% python3 -q
>>> import numpy as np
>>> from numpy import linalg as LA
>>> np.set_printoptions(precision=4, suppress=True, linewidth=200)
>>> K = np.array([[-1, -3, 0, 0, 0, 0],
...     [-3, 2, 0, 0, 0, 0],
...     [3, 2, 0, 0, 0, 0],
...     [0, 0, -1, -3, 0, 0],
...     [0, 0, -3, 2, 0, 0],
...     [0, 0, 3, 2, 0, 0],
...     [0, 0, 0, 0, -1, -3],
...     [0, 0, 0, 0, -3, 2],
...     [0, 0, 0, 0, 3, 2]])
>>> print(K)
[[-1 -3  0  0  0  0]
 [-3  2  0  0  0  0]
 [ 3  2  0  0  0  0]
 [ 0  0 -1 -3  0  0]
 [ 0  0 -3  2  0  0]
 [ 0  0  3  2  0  0]
 [ 0  0  0  0 -1 -3]
 [ 0  0  0  0 -3  2]
 [ 0  0  0  0  3  2]]
>>> Y = np.c_[K[:, :3] @ np.array([[-3, -1, 1], [2, -1, 1], [2, -2, -3]]), np.array([0, 0, 3, 1, 0, 0, 3, 1, 2])]
>>> print(Y)
[[-3  4 -4  0]
 [13  1 -1  0]
 [-5 -5  5  3]
 [-2  2  3  1]
 [-6  6  9  0]
 [ 6 -6 -9  0]
 [ 0  0  0  3]
 [ 0  0  0  1]
 [ 0  0  0  2]]
>>> print(np.round(LA.lstsq(K, Y[:, 0])[0], 4) + 0)
[-3.  2.  2.  0.  0.  0.]
>>> print(LA.matrix_rank(np.c_[K, Y]))
7
>>> hat = K @ LA.solve(K.T @ K, K.T)
>>> print(hat)
[[ 0.5414 -0.2675 -0.4204  0.      0.      0.      0.      0.      0.    ]
 [-0.2675  0.8439 -0.2452  0.      0.      0.      0.      0.      0.    ]
 [-0.4204 -0.2452  0.6146  0.      0.      0.      0.      0.      0.    ]
 [ 0.      0.      0.      0.5414 -0.2675 -0.4204  0.      0.      0.    ]
 [ 0.      0.      0.     -0.2675  0.8439 -0.2452  0.      0.      0.    ]
 [ 0.      0.      0.     -0.4204 -0.2452  0.6146  0.      0.      0.    ]
 [ 0.      0.      0.      0.      0.      0.      0.5414 -0.2675 -0.4204]
 [ 0.      0.      0.      0.      0.      0.     -0.2675  0.8439 -0.2452]
 [ 0.      0.      0.      0.      0.      0.     -0.4204 -0.2452  0.6146]]
>>> print(np.allclose(hat @ hat, hat))
True
>>> W1 = np.array([[1, 2, 2], [0, 3, 2], [3, 1, 2], [0, 4, 2], [0, 3, 3], [3, 5, 3]])
>>> coef = np.array([-8, 7, -7])
>>> H = np.maximum(K @ W1 + coef, 0)
>>> print((H > 0).astype(int))
[[0 0 0]
 [0 1 0]
 [0 1 1]
 [0 0 0]
 [0 1 0]
 [1 1 1]
 [0 0 0]
 [0 1 0]
 [0 1 1]]
>>> print(H)
[[ 0  0  0]
 [ 0  7  0]
 [ 0 19  3]
 [ 0  0  0]
 [ 0 12  0]
 [ 1 18  3]
 [ 0  0  0]
 [ 0  8  0]
 [ 0 26  8]]
>>> cent = np.array([[9, -1, -5], [6, 1, -5], [-5, 1, 7]])
>>> print(W1 @ cent)
[[ 11   3  -1]
 [  8   5  -1]
 [ 23   0  -6]
 [ 14   6  -6]
 [  3   6   6]
 [ 42   5 -19]]
>>> print((H @ cent).round(6).argmax(axis=1))
[0 0 0 0 0 0 0 0 0]
